$ python3 -q
>>> import numpy as np
>>> np.set_printoptions(suppress=True, linewidth=160)
>>> def rd(a):
...     return np.round(a, 2) + 0
... 
>>> mat = np.loadtxt("layer18.csv", delimiter=",")
>>> mat
array([[  4.,   3.,   1.,  -2.,  -2.,  -5.,   2.,  -1.,  -1.,   3.,  -4.],
       [  9.,   8.,  -4.,   0.,   3.,  -4.,   0.,   4.,   4.,   3.,   0.],
       [ 10.,   6.,  -7.,   4.,   8.,  -9.,  -3.,   4.,   5.,   4.,   5.],
       [ 11.,   3.,  -6.,  -1.,   7.,  -4.,  -8.,   4.,   2.,   5.,   8.],
       [  9.,   6.,  -7.,   2.,  11.,  -4.,  -5.,   4.,  -1.,   7.,  10.],
       [ 11.,   6.,  -7.,  -3.,  11.,   0.,  -4.,   7.,   3.,  10.,   9.],
       [ 12.,   1., -10.,  -5.,   6.,  -4.,  -9.,   8.,   5.,  12.,  13.],
       [  7.,   6., -14.,   0.,   1.,   1.,  -4.,  12.,   7.,  10.,   9.],
       [ 11.,  10., -16.,   3.,  -4.,  -4.,  -7.,   8.,   4.,   5.,  12.],
       [ 12.,  10., -12.,   7.,  -6.,  -4., -12.,  11.,   4.,   5.,   8.],
       [  7.,   8., -11.,   4., -11.,  -3., -12.,   9.,   2.,   4.,   4.],
       [  8.,  12., -10.,   0., -12.,   2.,  -9.,   4.,   1.,   7.,   0.],
       [ 10.,  17.,  -8.,  -5., -16.,   1.,  -7.,   3.,   2.,  12.,  -2.],
       [ 13.,  14., -11.,  -5., -13.,   4.,  -7.,  -1.,   3.,  15.,  -6.],
       [ 14.,  14., -13.,  -8., -17.,   9.,  -3.,  -5.,   8.,  17.,  -8.],
       [ 11.,  15., -18., -10., -13.,  13.,  -4.,  -2.,   9.,  13.,  -4.],
       [ 11.,  17., -19., -14., -10.,  15.,  -2.,   2.,   5.,  18.,   1.],
       [ 11.,  12., -24., -18., -13.,  12.,  -3.,   0.,   0.,  13.,  -4.],
       [  6.,  15., -27., -23., -16.,  14.,   1.,   5.,  -1.,  10.,  -5.],
       [  1.,  19., -23., -21., -16.,  15.,  -4.,   4.,  -1.,   5.,  -7.],
       [ -3.,  17., -23., -17., -16.,  12.,  -1.,   5.,  -3.,   0.,  -7.],
       [ -3.,  15., -18., -15., -14.,  16.,  -1.,   4.,  -3.,   3.,  -5.],
       [  0.,  14., -17., -11., -14.,  21.,   4.,   6.,  -8.,  -1.,   0.],
       [  0.,  12., -12.,  -6., -10.,  17.,   5.,   5.,  -5.,  -1.,  -5.],
       [  2.,  11.,  -7.,  -7.,  -8.,  19.,   0.,   2.,  -3.,   1.,  -3.],
       [  3.,   6.,  -6.,  -9.,  -6.,  24.,  -3.,   2.,  -1.,  -4.,   0.]])
>>> Xc = (mat - mat.mean(axis=0)) / mat.std(axis=0)
>>> np.argwhere(np.abs(Xc) > 2)
array([[ 0,  2],
       [ 7,  7],
       [14,  7],
       [18,  2],
       [18,  3],
       [20,  0],
       [21,  0],
       [22,  8],
       [23,  6]])
>>> rd(Xc.std(axis=0))
array([1., 1., 1., 1., 1., 1., 1., 1., 1., 1., 1.])
>>> c = np.linalg.lstsq(np.delete(Xc, 4, axis=1), Xc[:, 4])[0]
>>> rd(c)
array([ 0.  , -0.16,  0.34, -0.41, -0.35,  0.3 , -0.13,  0.14, -0.14,  0.81])
